$ python -q
>>> import numpy as np
>>> import numpy.linalg as la
>>> np.set_printoptions(suppress=True, linewidth=120)
>>> rnd = lambda a: np.round(a, 1) + 0
>>> E = np.loadtxt("block17.csv", delimiter=",")
>>> print(E)
[[ 2.  4.  0.  0.]
 [ 4. -2.  4.  0.]
 [ 0.  4. -3.  4.]
 [ 0.  0.  4. -1.]]
>>> Q = E.astype(float).copy()
>>> for j in range(4):
...     Q[:, j] -= Q[:, :j] @ (Q[:, :j].T @ Q[:, j])
...     Q[:, j] /= la.norm(Q[:, j])
... 
>>> print(rnd(Q.T @ Q))
[[1. 0. 0. 0.]
 [0. 1. 0. 0.]
 [0. 0. 1. 0.]
 [0. 0. 0. 1.]]
>>> print(rnd(Q.T @ E))
[[ 4.5  0.   3.6  0. ]
 [ 0.   6.  -3.3  2.7]
 [ 0.   0.   4.1 -1.7]
 [ 0.   0.   0.   2.6]]
>>> P = np.triu(np.array([[0, -2, 2, 1], [-1, 0, 0, 2], [2, 2, 1, -3], [2, -3, -1, 3]]), 1) + np.eye(4)
>>> B = P @ E @ la.inv(P)
>>> print(rnd(la.det(B)))
292.0
>>> print(B)
[[ -6.   4.   2.  11.]
 [  4.   6.   4.  -6.]
 [  0.   4. -15. -46.]
 [  0.   0.   4.  11.]]
>>> B = np.array([[0], [1], [-1], [-1]])
>>> W2 = np.array([[2, 2, 0]])
>>> arr = B @ W2
>>> print(arr)
[[ 0  0  0]
 [ 2  2  0]
 [-2 -2  0]
 [-2 -2  0]]
>>> left, sig, Vt = la.svd(arr)
>>> V = Vt[:(sig > 1e-8).sum()]
>>> rng = np.random.default_rng(513555)
>>> x = arr[2] + -1 * arr[3] + rng.integers(2) * np.eye(3)[2]
>>> print(x)
[0. 0. 1.]
>>> print(rnd(V.T @ V))
[[0.5 0.5 0. ]
 [0.5 0.5 0. ]
 [0.  0.  0. ]]
>>> print(la.matrix_rank(np.vstack([arr, x])))
2
>>> print(rnd(la.norm(x - V.T @ V @ x)))
1.0
>>> data = np.load("x.npy")
>>> print(data)
[[-0.8 -0.5 -0.3 -0.9]
 [-0.5  0.4  0.9  2.3]
 [-0.3  0.9 -0.4  1.5]
 [-0.9  2.3  1.5  2.8]]
>>> # symmetric, so the eigenvalues are real
>>> f = np.array([2, -5, 6, -5])
>>> B = data + np.outer(f, np.eye(4)[3])
>>> print(la.matrix_rank(la.inv(B) - la.inv(data), tol=1e-8))
1
>>> print(B)
[[-0.8 -0.5 -0.3  1.1]
 [-0.5  0.4  0.9 -2.7]
 [-0.3  0.9 -0.4  7.5]
 [-0.9  2.3  1.5 -2.2]]
